$ python3 -q
>>> import numpy as np
>>> from numpy import linalg as LA
>>> np.set_printoptions(precision=2, suppress=True, linewidth=160)
>>> arr = 0.5 ** np.abs(np.subtract.outer(np.arange(6), np.arange(6)))
>>> arr
array([[1.  , 0.5 , 0.25, 0.12, 0.06, 0.03],
       [0.5 , 1.  , 0.5 , 0.25, 0.12, 0.06],
       [0.25, 0.5 , 1.  , 0.5 , 0.25, 0.12],
       [0.12, 0.25, 0.5 , 1.  , 0.5 , 0.25],
       [0.06, 0.12, 0.25, 0.5 , 1.  , 0.5 ],
       [0.03, 0.06, 0.12, 0.25, 0.5 , 1.  ]])
>>> round(float(LA.norm(arr, 2)), 2)
2.39
>>> LA.norm(arr, axis=1).argmax()
np.int64(2)
>>> np.round(arr[3] @ arr[5], 2)
np.float64(0.83)
>>> round(float(LA.norm(arr[3], 1)), 2), round(float(LA.norm(arr[3], np.inf)), 2)
(2.62, 1.0)
>>> np.round(LA.norm(arr[3] - arr[5]), 2)
np.float64(1.14)
>>> np.round(LA.norm(arr) ** 2 / LA.norm(arr, 2) ** 2, 2)
np.float64(1.59)
>>> LA.norm(arr, axis=1)
array([1.15, 1.26, 1.28, 1.28, 1.26, 1.15])
>>> np.round(LA.norm(arr, 1), 2), np.round(LA.norm(arr, np.inf), 2)
(np.float64(2.62), np.float64(2.62))
>>> LA.norm(arr, axis=0)
array([1.15, 1.26, 1.28, 1.28, 1.26, 1.15])
>>> ev, V = LA.eigh(arr)
>>> (ev > 1e-8).sum(), (ev < -1e-8).sum()
(np.int64(6), np.int64(0))
>>> np.abs(V[:, -1])
array([0.31, 0.42, 0.48, 0.48, 0.42, 0.31])
>>> LA.eigvalsh(arr @ arr)
array([0.12, 0.17, 0.31, 0.72, 2.06, 5.73])
>>> np.round(V.T @ arr @ V, 2) + 0
array([[0.35, 0.  , 0.  , 0.  , 0.  , 0.  ],
       [0.  , 0.42, 0.  , 0.  , 0.  , 0.  ],
       [0.  , 0.  , 0.56, 0.  , 0.  , 0.  ],
       [0.  , 0.  , 0.  , 0.85, 0.  , 0.  ],
       [0.  , 0.  , 0.  , 0.  , 1.44, 0.  ],
       [0.  , 0.  , 0.  , 0.  , 0.  , 2.39]])
>>> np.unique(ev.round(6) + 0, return_counts=True)[1]
array([1, 1, 1, 1, 1, 1])
>>> LA.eigvalsh(arr + 5 * np.eye(6))
array([5.35, 5.42, 5.56, 5.85, 6.44, 7.39])
>>> V @ np.diag(ev) @ V.T
array([[1.  , 0.5 , 0.25, 0.12, 0.06, 0.03],
       [0.5 , 1.  , 0.5 , 0.25, 0.12, 0.06],
       [0.25, 0.5 , 1.  , 0.5 , 0.25, 0.12],
       [0.12, 0.25, 0.5 , 1.  , 0.5 , 0.25],
       [0.06, 0.12, 0.25, 0.5 , 1.  , 0.5 ],
       [0.03, 0.06, 0.13, 0.25, 0.5 , 1.  ]])
>>> np.round(V.T @ V, 2) + 0
array([[1., 0., 0., 0., 0., 0.],
       [0., 1., 0., 0., 0., 0.],
       [0., 0., 1., 0., 0., 0.],
       [0., 0., 0., 1., 0., 0.],
       [0., 0., 0., 0., 1., 0.],
       [0., 0., 0., 0., 0., 1.]])
>>> J = np.array([[3, 4, 2, -2], [0, 5, 5, -4], [-1, -5, -3, -1]])
>>> J[-1] = J[0] + -2 * J[1]
>>> J
array([[ 3,  4,  2, -2],
       [ 0,  5,  5, -4],
       [ 3, -6, -8,  6]])
>>> other = np.array([[5, 2], [0, -4]])
>>> C = np.kron(other, J)
>>> C.shape
(6, 8)
>>> C
array([[ 15,  20,  10, -10,   6,   8,   4,  -4],
       [  0,  25,  25, -20,   0,  10,  10,  -8],
       [ 15, -30, -40,  30,   6, -12, -16,  12],
       [  0,   0,   0,   0, -12, -16,  -8,   8],
       [  0,   0,   0,   0,   0, -20, -20,  16],
       [  0,   0,   0,   0, -12,  24,  32, -24]])
>>> np.round(LA.norm(C, 2), 2), round(float(LA.norm(other, 2) * LA.norm(J, 2)), 2)
(np.float64(85.8), 85.8)
